% ipython --no-banner

In [1]: import numpy as np

In [2]: import numpy.linalg as la

In [3]: np.set_printoptions(precision=2, suppress=True, linewidth=140)

In [4]: M = np.load("data.npy")

In [5]: M
Out[5]: 
array([[ 2, -1, -1,  0],
       [-1,  2, -1, -1],
       [-1, -1,  2, -1],
       [ 0, -1, -1,  2]])

In [6]: np.round(la.eigvalsh(M).min(), 2)
Out[6]: np.float64(-0.56)

In [7]: rng = np.random.default_rng(322)

In [8]: lab = rng.permutation(4)

In [9]: lab
Out[9]: array([0, 1, 2, 3])

In [10]: out = M[lab][:, lab]

In [11]: out
Out[11]: 
array([[ 2, -1, -1,  0],
       [-1,  2, -1, -1],
       [-1, -1,  2, -1],
       [ 0, -1, -1,  2]])

In [12]: np.sort(np.abs(la.eigvals(out)))
Out[12]: array([0.56, 2.  , 3.  , 3.56])

In [13]: W0 = np.load("dump.npy")

In [14]: W0
Out[14]: 
array([[-11.6 , -10.83,  -6.85,  -3.99,  12.15],
       [ -2.49,  -1.82,  -1.45,  -0.24,   2.19],
       [  2.53,   2.25,   1.5 ,   0.62,  -2.45],
       [ -7.6 ,  -7.17,  -4.51,  -2.53,   7.33],
       [  9.3 ,   9.12,   5.06,   3.72,  -9.3 ],
       [ -4.74,  -4.29,  -2.83,  -1.42,   4.26],
       [  4.27,   3.79,   2.78,   1.56,  -4.57],
       [  7.64,   7.39,   4.41,   2.47,  -8.56],
       [ 18.39,  15.98,   9.75,   6.45, -18.34],
       [-14.92, -13.47,  -8.21,  -5.02,  14.92],
       [  0.44,   0.65,   0.77,   0.44,  -1.03],
       [-21.55, -19.01, -12.63,  -6.9 ,  21.53],
       [-10.75,  -9.67,  -5.95,  -3.17,  11.03],
       [ 14.58,  13.21,   7.79,   4.77, -14.55],
       [ -2.06,  -2.02,  -1.91,  -0.65,   2.48],
       [  7.61,   7.32,   4.05,   2.88,  -8.04],
       [ -1.71,  -1.89,  -0.91,  -0.3 ,   2.03],
       [ 12.57,  11.11,   6.96,   4.3 , -12.46]])

In [15]: t3 = np.stack([W0, -3 * W0, W0[::-1]])

In [16]: (t3 @ W0.T).shape
Out[16]: (3, 18, 18)

In [17]: la.matrix_rank(t3)
Out[17]: array([5, 5, 5])

In [18]: la.matrix_rank(t3.reshape(3, -1))
Out[18]: np.int64(2)

In [19]: t3.shape
Out[19]: (3, 18, 5)

In [20]: Ac = W0 - W0.mean(axis=0)

In [21]: left, sigma, Vh = la.svd(Ac, full_matrices=False)

In [22]: sigma
Out[22]: array([80.01,  1.32,  1.11,  1.01,  0.76])

In [23]: (np.sign(left[:, 0]) == np.sign(left[0, 0])).astype(int)
Out[23]: array([1, 1, 0, 1, 0, 1, 0, 0, 0, 1, 0, 1, 1, 0, 1, 0, 1, 0])

In [24]: np.abs(Vh[0]).argmax()
Out[24]: np.int64(4)

In [25]: np.round((sigma ** 2).sum() ** 2 / (sigma ** 4).sum(), 2)
Out[25]: np.float64(1.0)

In [26]: Ac = (W0 - W0.mean(axis=0)) / W0.std(axis=0)

In [27]: Ac.std(axis=0)
Out[27]: array([1., 1., 1., 1., 1.])

In [28]: np.argwhere(np.abs(Ac) > 2)
Out[28]: 
array([[11,  0],
       [11,  1],
       [11,  2],
       [11,  3],
       [11,  4]])

In [29]: coef = la.lstsq(np.delete(Ac, 3, axis=1), Ac[:, 3])[0]

In [30]: coef
Out[30]: array([0.43, 0.96, 0.02, 0.41])

In [31]: round(float(1 - np.var(Ac[:, 3] - np.delete(Ac, 3, axis=1) @ coef)), 2)
Out[31]: 1.0

In [32]: mat = np.load("block7.npy")

In [33]: mat
Out[33]: 
array([[1, 0],
       [0, 1]])

In [34]: # equal to its transpose

In [35]: x = np.array([-1, -2])

In [36]: (x - mat @ x) @ (mat @ x)
Out[36]: np.int64(0)

In [37]: F = np.load("w.npy")

In [38]: F
Out[38]: 
array([[3, 0, 0, 0, 0],
       [0, 5, 0, 0, 0],
       [0, 0, 1, 0, 0],
       [0, 0, 0, 4, 0],
       [0, 0, 0, 0, 1]])

In [39]: x = np.array([2, 0, 0, 2, -1])

In [40]: target = W0 @ x

In [41]: np.round(la.solve(W0.T @ W0, W0.T @ target), 2) + 0
Out[41]: array([ 2.,  0.,  0.,  2., -1.])

In [42]: target = target + 0.05 * rng.normal(size=18)

In [43]: target
Out[43]: 
array([-43.34,  -7.64,   8.69, -27.67,  35.23, -16.55,  16.21,  28.81,  68.05, -54.74,   2.76, -78.47, -38.8 ,  53.23,  -7.98,  29.06,
        -5.97,  46.22])

In [44]: coef, *_ = la.lstsq(W0, target)

In [45]: coef.round()
Out[45]: array([ 2., -0.,  0.,  2., -1.])

In [46]: coef
Out[46]: array([ 2.  , -0.06,  0.05,  2.04, -1.02])

In [47]: w, V = la.eigh(F)

In [48]: x = np.array([-1, -1, 0, 0, -3])

In [49]: round(float(x @ F @ x / (x @ x)), 2), w[0], w[-1]
Out[49]: (1.55, np.float64(1.0), np.float64(5.0))

In [50]: V * np.abs(w) @ V.T
Out[50]: 
array([[3., 0., 0., 0., 0.],
       [0., 5., 0., 0., 0.],
       [0., 0., 1., 0., 0.],
       [0., 0., 0., 4., 0.],
       [0., 0., 0., 0., 1.]])

In [51]: (np.sign(V[:, -1].round(6)) == np.sign(V[0, -1].round(6))).astype(int)
Out[51]: array([1, 0, 1, 1, 1])

In [52]: np.sort(la.eigvals(F).real)
Out[52]: array([1., 1., 3., 4., 5.])

In [53]: (la.matrix_power((F != 0) + (F.T != 0) + np.eye(5), 5) > 0).astype(int)
Out[53]: 
array([[1, 0, 0, 0, 0],
       [0, 1, 0, 0, 0],
       [0, 0, 1, 0, 0],
       [0, 0, 0, 1, 0],
       [0, 0, 0, 0, 1]])

In [54]: round(float(la.det(F)), 2)
Out[54]: 60.0

In [55]: la.eigvals(F)
Out[55]: array([3., 5., 1., 4., 1.])

In [56]: round(la.det(2 * F), 2), round(float(la.det(F)), 2)
Out[56]: (np.float64(1920.0), 60.0)

In [57]: np.kron(np.eye(2, dtype=int), F)
Out[57]: 
array([[3, 0, 0, 0, 0, 0, 0, 0, 0, 0],
       [0, 5, 0, 0, 0, 0, 0, 0, 0, 0],
       [0, 0, 1, 0, 0, 0, 0, 0, 0, 0],
       [0, 0, 0, 4, 0, 0, 0, 0, 0, 0],
       [0, 0, 0, 0, 1, 0, 0, 0, 0, 0],
       [0, 0, 0, 0, 0, 3, 0, 0, 0, 0],
       [0, 0, 0, 0, 0, 0, 5, 0, 0, 0],
       [0, 0, 0, 0, 0, 0, 0, 1, 0, 0],
       [0, 0, 0, 0, 0, 0, 0, 0, 4, 0],
       [0, 0, 0, 0, 0, 0, 0, 0, 0, 1]])

In [58]: round(float(la.det(F.T)), 2)
Out[58]: 60.0

In [59]: np.poly(F)
Out[59]: array([   1.,  -14.,   72., -166.,  167.,  -60.])

In [60]: round(float(la.det(F[::-1])), 2)
Out[60]: 60.0
